% python3 -q
>>> import numpy as np
>>> import numpy.linalg as la
>>> np.set_printoptions(precision=4, suppress=True, linewidth=200, floatmode="fixed")
>>> feats = np.loadtxt("case7.csv", delimiter=",")
>>> feats
array([[1.0000, 0.0000, 0.0000, 0.0000, 0.0000, 0.0000, 0.0000, 0.0000],
       [2.0000, 1.0000, 0.0000, 0.0000, 0.0000, 0.0000, 0.0000, 0.0000],
       [1.0000, 3.0000, 1.0000, 0.0000, 0.0000, 0.0000, 0.0000, 0.0000],
       [5.0000, 5.0000, 2.0000, 1.0000, 0.0000, 0.0000, 0.0000, 0.0000],
       [1.0000, 5.0000, 1.0000, 3.0000, 1.0000, 0.0000, 0.0000, 0.0000],
       [4.0000, 3.0000, 1.0000, 4.0000, 5.0000, 1.0000, 0.0000, 0.0000],
       [4.0000, 2.0000, 5.0000, 4.0000, 5.0000, 4.0000, 1.0000, 0.0000],
       [4.0000, 2.0000, 1.0000, 3.0000, 1.0000, 5.0000, 1.0000, 1.0000]])
>>> # triangular: eigenvalues sit on the diagonal
>>> rng = np.random.default_rng(77)
>>> lab = rng.permutation(8)
>>> lab
array([0, 6, 7, 5, 4, 3, 2, 1])
>>> other = feats[lab][:, lab]
>>> other
array([[1.0000, 0.0000, 0.0000, 0.0000, 0.0000, 0.0000, 0.0000, 0.0000],
       [4.0000, 1.0000, 0.0000, 4.0000, 5.0000, 4.0000, 5.0000, 2.0000],
       [4.0000, 1.0000, 1.0000, 5.0000, 1.0000, 3.0000, 1.0000, 2.0000],
       [4.0000, 0.0000, 0.0000, 1.0000, 5.0000, 4.0000, 1.0000, 3.0000],
       [1.0000, 0.0000, 0.0000, 0.0000, 1.0000, 3.0000, 1.0000, 5.0000],
       [5.0000, 0.0000, 0.0000, 0.0000, 0.0000, 1.0000, 2.0000, 5.0000],
       [1.0000, 0.0000, 0.0000, 0.0000, 0.0000, 0.0000, 1.0000, 3.0000],
       [2.0000, 0.0000, 0.0000, 0.0000, 0.0000, 0.0000, 0.0000, 1.0000]])
>>> np.sort(np.abs(la.eigvals(other)))
array([1.0000, 1.0000, 1.0000, 1.0000, 1.0000, 1.0000, 1.0000, 1.0000])
>>> W1 = np.array([[3, 0, 5],
...     [5, 1, 1],
...     [4, -5, 4],
...     [3, 3, -5],
...     [-2, -5, 0],
...     [0, -1, 1],
...     [3, 3, 0],
...     [-5, 1, -2]])
>>> b = np.array([7, 4, 3])
>>> act = np.maximum(other @ W1 + b, 0)
>>> (act > 0).mean(axis=0)
array([0.6250, 0.8750, 1.0000])
>>> act
array([[10.0000,  4.0000,  8.0000],
       [31.0000,  5.0000,  4.0000],
       [34.0000, 12.0000,  2.0000],
       [ 0.0000,  0.0000, 16.0000],
       [ 0.0000,  4.0000,  1.0000],
       [ 3.0000, 14.0000, 19.0000],
       [ 0.0000, 10.0000,  2.0000],
       [ 8.0000,  5.0000, 11.0000]])
>>> W2 = np.array([[2, 1], [3, 1], [1, 0]])
>>> (act @ W2).round(6).argmax(axis=1)
array([0, 0, 0, 0, 0, 0, 0, 0])
>>> np.argsort(-la.norm(feats, axis=0).round(6), kind="stable")[:3]
array([0, 1, 4])
>>> la.cond(feats) > 100
np.True_
>>> la.matrix_rank(feats, rtol=0.1)
np.int64(5)
>>> feats.reshape(2, -1)
array([[1.0000, 0.0000, 0.0000, 0.0000, 0.0000, 0.0000, 0.0000, 0.0000, 2.0000, 1.0000, 0.0000, 0.0000, 0.0000, 0.0000, 0.0000, 0.0000, 1.0000, 3.0000, 1.0000, 0.0000, 0.0000, 0.0000, 0.0000,
        0.0000, 5.0000, 5.0000, 2.0000, 1.0000, 0.0000, 0.0000, 0.0000, 0.0000],
       [1.0000, 5.0000, 1.0000, 3.0000, 1.0000, 0.0000, 0.0000, 0.0000, 4.0000, 3.0000, 1.0000, 4.0000, 5.0000, 1.0000, 0.0000, 0.0000, 4.0000, 2.0000, 5.0000, 4.0000, 5.0000, 4.0000, 1.0000,
        0.0000, 4.0000, 2.0000, 1.0000, 3.0000, 1.0000, 5.0000, 1.0000, 1.0000]])
>>> feats.reshape(-1, 2)
array([[1.0000, 0.0000],
       [0.0000, 0.0000],
       [0.0000, 0.0000],
       [0.0000, 0.0000],
       [2.0000, 1.0000],
       [0.0000, 0.0000],
       [0.0000, 0.0000],
       [0.0000, 0.0000],
       [1.0000, 3.0000],
       [1.0000, 0.0000],
       [0.0000, 0.0000],
       [0.0000, 0.0000],
       [5.0000, 5.0000],
       [2.0000, 1.0000],
       [0.0000, 0.0000],
       [0.0000, 0.0000],
       [1.0000, 5.0000],
       [1.0000, 3.0000],
       [1.0000, 0.0000],
       [0.0000, 0.0000],
       [4.0000, 3.0000],
       [1.0000, 4.0000],
       [5.0000, 1.0000],
       [0.0000, 0.0000],
       [4.0000, 2.0000],
       [5.0000, 4.0000],
       [5.0000, 4.0000],
       [1.0000, 0.0000],
       [4.0000, 2.0000],
       [1.0000, 3.0000],
       [1.0000, 5.0000],
       [1.0000, 1.0000]])
>>> T = feats.reshape(8, 2, -1)
>>> T.transpose(1, 0, 2)
array([[[1.0000, 0.0000, 0.0000, 0.0000],
        [2.0000, 1.0000, 0.0000, 0.0000],
        [1.0000, 3.0000, 1.0000, 0.0000],
        [5.0000, 5.0000, 2.0000, 1.0000],
        [1.0000, 5.0000, 1.0000, 3.0000],
        [4.0000, 3.0000, 1.0000, 4.0000],
        [4.0000, 2.0000, 5.0000, 4.0000],
        [4.0000, 2.0000, 1.0000, 3.0000]],

       [[0.0000, 0.0000, 0.0000, 0.0000],
        [0.0000, 0.0000, 0.0000, 0.0000],
        [0.0000, 0.0000, 0.0000, 0.0000],
        [0.0000, 0.0000, 0.0000, 0.0000],
        [1.0000, 0.0000, 0.0000, 0.0000],
        [5.0000, 1.0000, 0.0000, 0.0000],
        [5.0000, 4.0000, 1.0000, 0.0000],
        [1.0000, 5.0000, 1.0000, 1.0000]]])
>>> T.shape
(8, 2, 4)
>>> np.einsum("ihd,jhd->hij", T, T).shape
(2, 8, 8)
>>> T[:, 0]
array([[1.0000, 0.0000, 0.0000, 0.0000],
       [2.0000, 1.0000, 0.0000, 0.0000],
       [1.0000, 3.0000, 1.0000, 0.0000],
       [5.0000, 5.0000, 2.0000, 1.0000],
       [1.0000, 5.0000, 1.0000, 3.0000],
       [4.0000, 3.0000, 1.0000, 4.0000],
       [4.0000, 2.0000, 5.0000, 4.0000],
       [4.0000, 2.0000, 1.0000, 3.0000]])
>>> np.einsum("ihd,ihd->ih", T, T)
array([[ 1.0000,  0.0000],
       [ 5.0000,  0.0000],
       [11.0000,  0.0000],
       [55.0000,  0.0000],
       [36.0000,  1.0000],
       [42.0000, 26.0000],
       [61.0000, 42.0000],
       [30.0000, 28.0000]])
